$ ipython --no-banner

In [1]: import numpy as np

In [2]: np.set_printoptions(precision=1, suppress=True, linewidth=100, legacy="1.25")

In [3]: A = np.loadtxt("run15.csv", delimiter=",")

In [4]: A
Out[4]: 
array([[-2.2, -3.3,  0.6],
       [ 1.8, -0.6,  3.5],
       [-2.8,  2.2,  1.8]])

In [5]: blk = np.stack([A, 2 * A, A[::-1]])

In [6]: np.linalg.matrix_rank(blk)
Out[6]: array([3, 3, 3])

In [7]: np.linalg.norm(blk, axis=(1, 2))
Out[7]: array([ 6.9, 13.9,  6.9])

In [8]: blk.shape
Out[8]: (3, 3, 3)

In [9]: (blk @ A.T).shape
Out[9]: (3, 3, 3)

In [10]: np.linalg.det(blk)
Out[10]: array([ 64., 512., -64.])

In [11]: np.einsum("bij,cij->bc", blk, blk)
Out[11]: 
array([[ 48.,  96.,  16.],
       [ 96., 192.,  32.],
       [ 16.,  32.,  48.]])

In [12]: np.linalg.matrix_rank(blk.reshape(3, -1))
Out[12]: 2

In [13]: blk.sum(axis=0)
Out[13]: 
array([[ -9.5,  -7.6,   3.6],
       [  7.2,  -2.4,  14.1],
       [-10.6,   3.4,   6. ]])

In [14]: feats = np.load("a.npy")

In [15]: feats
Out[15]: 
array([[ 1.,  0.,  0.],
       [ 0.,  0., -1.],
       [ 0.,  0.,  1.]])

In [16]: r0, v = feats[2], feats[0]

In [17]: r0 @ r0
Out[17]: 1.0

In [18]: p = (r0 @ v) / (r0 @ r0) * r0

In [19]: np.linalg.matrix_rank(np.outer(r0, v))
Out[19]: 1

In [20]: (v - p) @ r0
Out[20]: 0.0

In [21]: p
Out[21]: array([0., 0., 0.])

In [22]: np.round(np.linalg.norm(r0 + v) ** 2 + np.linalg.norm(r0 - v) ** 2, 1)
Out[22]: 4.0

In [23]: U, sig, Vh = np.linalg.svd(feats)

In [24]: np.argmax(sig[:-1] / (sig[1:] + 1e-6)) + 1
Out[24]: 2

In [25]: other = U[:, :2] @ np.diag(sig[:2]) @ Vh[:2]

In [26]: round(float(np.linalg.norm(feats - other) / np.linalg.norm(feats)), 1)
Out[26]: 0.0

In [27]: np.linalg.matrix_rank(feats, rtol=0.05)
Out[27]: 2

In [28]: feats @ np.linalg.pinv(feats) @ feats
Out[28]: 
array([[ 1.,  0.,  0.],
       [ 0.,  0., -1.],
       [ 0.,  0.,  1.]])

In [29]: np.allclose(feats[:-1].T @ np.linalg.lstsq(feats[:-1].T, feats[-1])[0], feats[-1])
Out[29]: True

In [30]: np.sort(np.linalg.eigvals(feats).real)
Out[30]: array([0., 1., 1.])

In [31]: (feats != 0).astype(int)
Out[31]: 
array([[1, 0, 0],
       [0, 0, 1],
       [0, 0, 1]])

In [32]: feats @ feats
Out[32]: 
array([[ 1.,  0.,  0.],
       [ 0.,  0., -1.],
       [ 0.,  0.,  1.]])

In [33]: (np.linalg.matrix_power((feats != 0) + (feats.T != 0) + np.eye(3), 3) > 0).astype(int)
Out[33]: 
array([[1, 0, 0],
       [0, 1, 1],
       [0, 1, 1]])

In [34]: arr = np.loadtxt("layer0.csv", delimiter=",")

In [35]: arr
Out[35]: 
array([[-0.6, -2.9, -0.7,  2.5],
       [ 0.9, -0.3, -2.4,  3. ],
       [ 0.6, -1.1, -0.6, -0.3]])

In [36]: round(np.trace(A), 1)
Out[36]: -1.0

In [37]: (A - A.T) / 2
Out[37]: 
array([[ 0. , -2.5,  1.7],
       [ 2.5,  0. ,  0.6],
       [-1.7, -0.6,  0. ]])

In [38]: (A + A.T) / 2
Out[38]: 
array([[-2.2, -0.7, -1.1],
       [-0.7, -0.6,  2.9],
       [-1.1,  2.9,  1.8]])

In [39]: np.allclose(A, A.T)
Out[39]: False

In [40]: A @ A
Out[40]: 
array([[ -2.6,  10.6, -11.7],
       [-14.9,   2.3,   5.3],
       [  5.2,  11.8,   9.5]])

In [41]: np.linalg.matrix_power(A, 4)
Out[41]: 
array([[-211.6, -142. ,  -24.5],
       [  32.5,  -89.4,  237.7],
       [-140.4,  193.3,   91.9]])

In [42]: other = np.array([[2, 1, 0], [0, 0, 3], [3, 0, 1], [2, 3, 0]])

In [43]: np.einsum("ik,kj->ji", arr, other)
Out[43]: 
array([[ 1.7,  0.6, -1.2],
       [ 6.9,  9.9, -0.3],
       [-9.4, -3.3, -3.9]])

In [44]: np.vstack([arr, other.T]).shape
Out[44]: (6, 4)

In [45]: np.linalg.matrix_rank(np.vstack([arr, other.T]))
Out[45]: 4

In [46]: arr.reshape(-1, 2)
Out[46]: 
array([[-0.6, -2.9],
       [-0.7,  2.5],
       [ 0.9, -0.3],
       [-2.4,  3. ],
       [ 0.6, -1.1],
       [-0.6, -0.3]])

In [47]: arr.ravel(order="F")
Out[47]: array([-0.6,  0.9,  0.6, -2.9, -0.3, -1.1, -0.7, -2.4, -0.6,  2.5,  3. , -0.3])

In [48]: blk = arr.reshape(3, 2, -1)

In [49]: np.einsum("ihd,jhd->hij", blk, blk).shape
Out[49]: (2, 3, 3)

In [50]: blk.sum(axis=1)
Out[50]: 
array([[-1.3, -0.4],
       [-1.5,  2.7],
       [ 0. , -1.4]])

In [51]: blk.transpose(1, 0, 2)
Out[51]: 
array([[[-0.6, -2.9],
        [ 0.9, -0.3],
        [ 0.6, -1.1]],

       [[-0.7,  2.5],
        [-2.4,  3. ],
        [-0.6, -0.3]]])

In [52]: X = np.vander(np.arange(2) - 1, 4, increasing=True)

In [53]: X
Out[53]: 
array([[ 1, -1,  1, -1],
       [ 1,  0,  0,  0]])

In [54]: rng = np.random.default_rng(397442)

In [55]: other = X + rng.integers(-2, 3, (2, 1)) @ rng.integers(-2, 3, (1, 4))

In [56]: other
Out[56]: 
array([[-3, -5,  5,  3],
       [ 3,  2, -2, -2]])

In [57]: np.linalg.matrix_rank(other - X, tol=1e-8)
Out[57]: 1

In [58]: np.abs(other - X).sum(axis=1)
Out[58]: array([16,  8])

In [59]: other - X
Out[59]: 
array([[-4, -4,  4,  4],
       [ 2,  2, -2, -2]])

In [60]: vec = np.array([3, 3, 2, 5])

In [61]: h = np.maximum(X @ vec, 0)

In [62]: np.maximum(X @ (3 * vec), 0)
Out[62]: array([0, 9])

In [63]: np.tanh(X @ vec)
Out[63]: array([-1.,  1.])

In [64]: X.T @ h
Out[64]: array([3, 0, 0, 0])

In [65]: U, sig, Vh = np.linalg.svd(X, full_matrices=False)

In [66]: np.abs(U[:, 0]).round(6).argmax()
Out[66]: 0

In [67]: np.abs(Vh[0])
Out[67]: array([0.6, 0.5, 0.5, 0.5])

In [68]: np.round(U.T @ X @ Vh.T, 1) + 0
Out[68]: 
array([[2.1, 0. ],
       [0. , 0.8]])

In [69]: (sig > 1e-8).sum()
Out[69]: 2

In [70]: np.cumsum(sig ** 2) / np.sum(sig ** 2)
Out[70]: array([0.9, 1. ])

In [71]: np.round(Vh @ Vh.T, 1) + 0
Out[71]: 
array([[1., 0.],
       [0., 1.]])

In [72]: np.round(U.T @ U, 1) + 0
Out[72]: 
array([[1., 0.],
       [0., 1.]])

In [73]: other = np.array([[3, 0, 1], [1, 3, 0]])

In [74]: cent = np.kron(other, X)

In [75]: cent
Out[75]: 
array([[ 3, -3,  3, -3,  0,  0,  0,  0,  1, -1,  1, -1],
       [ 3,  0,  0,  0,  0,  0,  0,  0,  1,  0,  0,  0],
       [ 1, -1,  1, -1,  3, -3,  3, -3,  0,  0,  0,  0],
       [ 1,  0,  0,  0,  3,  0,  0,  0,  0,  0,  0,  0]])

In [76]: cent.shape
Out[76]: (4, 12)

In [77]: mat = np.loadtxt("test14.csv", delimiter=",")

In [78]: mat
Out[78]: 
array([[1., 0., 0., 0.],
       [1., 1., 0., 0.],
       [1., 1., 1., 0.],
       [1., 2., 0., 1.]])

In [79]: labels = rng.permutation(4)

In [80]: labels
Out[80]: array([2, 0, 3, 1])

In [81]: other = mat[labels][:, labels]

In [82]: round(float(np.linalg.det(other)), 1), np.round(np.linalg.det(mat[labels]), 1)
Out[82]: (1.0, -1.0)

In [83]: np.trace(other)
Out[83]: 4.0

In [84]: np.sort(np.abs(np.linalg.eigvals(other)))
Out[84]: array([1., 1., 1., 1.])

In [85]: other = np.linalg.inv(mat)

In [86]: round(float(np.linalg.slogdet(mat)[0]), 1)
Out[86]: 1.0

In [87]: round(float(np.linalg.cond(mat)), 1)
Out[87]: 9.2

In [88]: K = np.load("data.npy")

In [89]: K
Out[89]: 
array([[ 0, -2,  0,  0],
       [ 0,  0,  0,  2],
       [ 0,  0,  2,  0],
       [ 1,  0,  0,  0]])

In [90]: vec = np.array([-7, 7, -9, -7])

In [91]: h = np.maximum(K @ vec, 0)

In [92]: np.maximum(K @ vec, 0) - np.maximum(-K @ vec, 0)
Out[92]: array([-14, -14, -18,  -7])

In [93]: np.maximum(K @ (3 * vec), 0)
Out[93]: array([0, 0, 0, 0])

In [94]: hat = np.triu(np.array([[7, 9, -1, 8], [-5, 6, -1, -1], [7, 0, 4, -3], [8, 3, -9, 9]]), 1) + np.eye(4)

In [95]: other = hat @ K @ np.linalg.inv(hat)

In [96]: np.round(np.poly(other), 1) + 0
Out[96]: array([ 1., -2.,  0.,  4., -8.])

In [97]: np.trace(other), np.trace(K)
Out[97]: (2.0, 2)

In [98]: hat @ K - K @ hat
Out[98]: 
array([[ 8.,  0., -4., 16.],
       [-1.,  0., -2.,  0.],
       [-3.,  0.,  0.,  6.],
       [ 0., -9.,  1., -8.]])

In [99]: J = np.array([[4, 8, 7], [-1, 3, 2], [-3, 1, 0], [-3, 1, 0]])

In [100]: U, sig, Vh = np.linalg.svd(J)

In [101]: evecs = Vh[:(sig > 1e-8).sum()]

In [102]: vec = J[2] + 4 * J[0] + rng.integers(2) * np.eye(3)[0]

In [103]: vec
Out[103]: array([13., 33., 28.])

In [104]: np.diag(evecs.T @ evecs)
Out[104]: array([1. , 0.7, 0.4])

In [105]: np.allclose(evecs.T @ evecs @ vec, vec)
Out[105]: True

In [106]: w1 = np.array([[1, 0, 2, 2], [0, 3, 2, -1], [-2, -2, 0, 3]])

In [107]: beta = np.array([-3, 1, 0, -3])

In [108]: H = np.maximum(J @ w1 + beta, 0)

In [109]: np.linalg.matrix_rank(H)
Out[109]: 3

In [110]: (H > 0).mean(axis=0)
Out[110]: array([0. , 1. , 0.5, 0.2])

In [111]: H
Out[111]: 
array([[ 0, 11, 24, 18],
       [ 0,  6,  4,  0],
       [ 0,  4,  0,  0],
       [ 0,  4,  0,  0]])

In [112]: cent = np.array([[2, -3, -4], [5, -3, 5], [0, -2, 3], [0, -4, -1]])

In [113]: w1 @ cent
Out[113]: 
array([[  2, -15,   0],
       [ 15,  -9,  22],
       [-14,   0,  -5]])

In [114]: W0 = np.load("block12.npy")

In [115]: W0
Out[115]: 
array([[3., 1., 0.],
       [0., 3., 1.],
       [0., 0., 3.]])

In [116]: vals, evecs = np.linalg.eig(W0)

In [117]: np.sort(np.linalg.eigvals(np.linalg.inv(W0)))
Out[117]: array([0.3, 0.3, 0.3])

In [118]: np.prod(vals)
Out[118]: 27.0

In [119]: np.sort(np.linalg.eigvals(W0 @ W0))
Out[119]: array([9., 9., 9.])

In [120]: np.sort(np.linalg.eigvals(W0.T))
Out[120]: array([3., 3., 3.])

In [121]: vals
Out[121]: array([3., 3., 3.])
